% ipython --no-banner

In [1]: import numpy as np

In [2]: np.set_printoptions(precision=2, suppress=True, linewidth=200)

In [3]: rnd = lambda a: np.round(a, 2) + 0

In [4]: feats = np.diag(np.array([2, 3, 2, 0, 0]))

In [5]: feats
Out[5]: 
array([[2, 0, 0, 0, 0],
       [0, 3, 0, 0, 0],
       [0, 0, 2, 0, 0],
       [0, 0, 0, 0, 0],
       [0, 0, 0, 0, 0]])

In [6]: Uu, sv, vt = np.linalg.svd(feats)

In [7]: vecs = vt[:(sv > 1e-8).sum()]

In [8]: rng = np.random.default_rng(218)

In [9]: x = feats[0] + 4 * feats[1] + rng.integers(2) * np.eye(5)[2]

In [10]: x
Out[10]: array([ 2., 12.,  1.,  0.,  0.])

In [11]: np.diag(vecs.T @ vecs)
Out[11]: array([1., 1., 1., 0., 0.])

In [12]: rnd(np.linalg.norm(x - vecs.T @ vecs @ x))
Out[12]: np.float64(0.0)

In [13]: ev, vecs = np.linalg.eigh(feats)

In [14]: np.unique(ev.round(6) + 0, return_counts=True)[1]
Out[14]: array([2, 2, 1])

In [15]: ev.sum(), np.trace(feats)
Out[15]: (np.float64(7.0), np.int64(7))

In [16]: vecs @ np.diag(ev) @ vecs.T
Out[16]: 
array([[2., 0., 0., 0., 0.],
       [0., 3., 0., 0., 0.],
       [0., 0., 2., 0., 0.],
       [0., 0., 0., 0., 0.],
       [0., 0., 0., 0., 0.]])

In [17]: np.abs(vecs[:, -1]).round(6).argmax()
Out[17]: np.int64(1)

In [18]: rnd(np.linalg.svd(feats, compute_uv=False))
Out[18]: array([3., 2., 2., 0., 0.])

In [19]: vecs.T @ feats @ vecs
Out[19]: 
array([[0., 0., 0., 0., 0.],
       [0., 0., 0., 0., 0.],
       [0., 0., 2., 0., 0.],
       [0., 0., 0., 2., 0.],
       [0., 0., 0., 0., 3.]])

In [20]: np.abs(vecs[:, -1])
Out[20]: array([0., 1., 0., 0., 0.])

In [21]: vecs.T @ vecs
Out[21]: 
array([[1., 0., 0., 0., 0.],
       [0., 1., 0., 0., 0.],
       [0., 0., 1., 0., 0.],
       [0., 0., 0., 1., 0.],
       [0., 0., 0., 0., 1.]])

In [22]: np.linalg.matrix_rank(feats, rtol=0.1)
Out[22]: np.int64(3)

In [23]: [round(float(x), 2) for x in np.linalg.svd(feats, compute_uv=False)[:3]]
Out[23]: [3.0, 2.0, 2.0]

In [24]: rnd(np.linalg.norm(feats, 2) / np.linalg.norm(feats))
Out[24]: np.float64(0.73)

In [25]: data = np.load("block5.npy")

In [26]: data
Out[26]: 
array([[-2,  0,  2,  2,  1,  1,  0, -2, -1,  1, -1],
       [-1, -2,  0,  2,  2,  1,  1,  0, -2, -1,  1],
       [ 1, -1, -2,  0,  2,  2,  1,  1,  0, -2, -1],
       [-1,  1, -1, -2,  0,  2,  2,  1,  1,  0, -2],
       [-2, -1,  1, -1, -2,  0,  2,  2,  1,  1,  0],
       [ 0, -2, -1,  1, -1, -2,  0,  2,  2,  1,  1],
       [ 1,  0, -2, -1,  1, -1, -2,  0,  2,  2,  1],
       [ 1,  1,  0, -2, -1,  1, -1, -2,  0,  2,  2],
       [ 2,  1,  1,  0, -2, -1,  1, -1, -2,  0,  2],
       [ 2,  2,  1,  1,  0, -2, -1,  1, -1, -2,  0],
       [ 0,  2,  2,  1,  1,  0, -2, -1,  1, -1, -2]])

In [27]: O, r_ = np.linalg.qr(data)

In [28]: rnd(np.trace(O @ O.T))
Out[28]: np.float64(11.0)

In [29]: rnd(O.T @ O)
Out[29]: 
array([[1., 0., 0., 0., 0., 0., 0., 0., 0., 0., 0.],
       [0., 1., 0., 0., 0., 0., 0., 0., 0., 0., 0.],
       [0., 0., 1., 0., 0., 0., 0., 0., 0., 0., 0.],
       [0., 0., 0., 1., 0., 0., 0., 0., 0., 0., 0.],
       [0., 0., 0., 0., 1., 0., 0., 0., 0., 0., 0.],
       [0., 0., 0., 0., 0., 1., 0., 0., 0., 0., 0.],
       [0., 0., 0., 0., 0., 0., 1., 0., 0., 0., 0.],
       [0., 0., 0., 0., 0., 0., 0., 1., 0., 0., 0.],
       [0., 0., 0., 0., 0., 0., 0., 0., 1., 0., 0.],
       [0., 0., 0., 0., 0., 0., 0., 0., 0., 1., 0.],
       [0., 0., 0., 0., 0., 0., 0., 0., 0., 0., 1.]])

In [30]: O.shape, r_.shape
Out[30]: ((11, 11), (11, 11))

In [31]: rnd(abs(r_[0, 0])), rnd(np.linalg.norm(data[:, 0]))
Out[31]: (np.float64(4.58), np.float64(4.58))

In [32]: M2 = data ** -1
ValueError: Integers to negative integer powers are not allowed.


In [33]: M2 = np.inv(data)
AttributeError: module 'numpy' has no attribute 'inv'


In [34]: M2 = np.linalg.inv(data)

In [35]: rnd(np.linalg.inv(M2))
Out[35]: 
array([[-2.,  0.,  2.,  2.,  1.,  1.,  0., -2., -1.,  1., -1.],
       [-1., -2.,  0.,  2.,  2.,  1.,  1.,  0., -2., -1.,  1.],
       [ 1., -1., -2.,  0.,  2.,  2.,  1.,  1.,  0., -2., -1.],
       [-1.,  1., -1., -2.,  0.,  2.,  2.,  1.,  1.,  0., -2.],
       [-2., -1.,  1., -1., -2.,  0.,  2.,  2.,  1.,  1.,  0.],
       [ 0., -2., -1.,  1., -1., -2.,  0.,  2.,  2.,  1.,  1.],
       [ 1.,  0., -2., -1.,  1., -1., -2.,  0.,  2.,  2.,  1.],
       [ 1.,  1.,  0., -2., -1.,  1., -1., -2.,  0.,  2.,  2.],
       [ 2.,  1.,  1.,  0., -2., -1.,  1., -1., -2.,  0.,  2.],
       [ 2.,  2.,  1.,  1.,  0., -2., -1.,  1., -1., -2.,  0.],
       [ 0.,  2.,  2.,  1.,  1.,  0., -2., -1.,  1., -1., -2.]])

In [36]: rnd(np.linalg.det(data) * M2)
Out[36]: 
array([[ 5354., -6134.,  9498., -5682.,  5429., -2355.,  4003.,  -786.,  3595.,  1589., -1178.],
       [-1178.,  5354., -6134.,  9498., -5682.,  5429., -2355.,  4003.,  -786.,  3595.,  1589.],
       [ 1589., -1178.,  5354., -6134.,  9498., -5682.,  5429., -2355.,  4003.,  -786.,  3595.],
       [ 3595.,  1589., -1178.,  5354., -6134.,  9498., -5682.,  5429., -2355.,  4003.,  -786.],
       [ -786.,  3595.,  1589., -1178.,  5354., -6134.,  9498., -5682.,  5429., -2355.,  4003.],
       [ 4003.,  -786.,  3595.,  1589., -1178.,  5354., -6134.,  9498., -5682.,  5429., -2355.],
       [-2355.,  4003.,  -786.,  3595.,  1589., -1178.,  5354., -6134.,  9498., -5682.,  5429.],
       [ 5429., -2355.,  4003.,  -786.,  3595.,  1589., -1178.,  5354., -6134.,  9498., -5682.],
       [-5682.,  5429., -2355.,  4003.,  -786.,  3595.,  1589., -1178.,  5354., -6134.,  9498.],
       [ 9498., -5682.,  5429., -2355.,  4003.,  -786.,  3595.,  1589., -1178.,  5354., -6134.],
       [-6134.,  9498., -5682.,  5429., -2355.,  4003.,  -786.,  3595.,  1589., -1178.,  5354.]])

In [37]: rnd(np.linalg.cond(data))
Out[37]: np.float64(19.02)

In [38]: (np.abs(M2) > 1e-9).astype(int)
Out[38]: 
array([[1, 1, 1, 1, 1, 1, 1, 1, 1, 1, 1],
       [1, 1, 1, 1, 1, 1, 1, 1, 1, 1, 1],
       [1, 1, 1, 1, 1, 1, 1, 1, 1, 1, 1],
       [1, 1, 1, 1, 1, 1, 1, 1, 1, 1, 1],
       [1, 1, 1, 1, 1, 1, 1, 1, 1, 1, 1],
       [1, 1, 1, 1, 1, 1, 1, 1, 1, 1, 1],
       [1, 1, 1, 1, 1, 1, 1, 1, 1, 1, 1],
       [1, 1, 1, 1, 1, 1, 1, 1, 1, 1, 1],
       [1, 1, 1, 1, 1, 1, 1, 1, 1, 1, 1],
       [1, 1, 1, 1, 1, 1, 1, 1, 1, 1, 1],
       [1, 1, 1, 1, 1, 1, 1, 1, 1, 1, 1]])

In [39]: rnd(np.linalg.det(data) * np.linalg.det(M2))
Out[39]: np.float64(1.0)
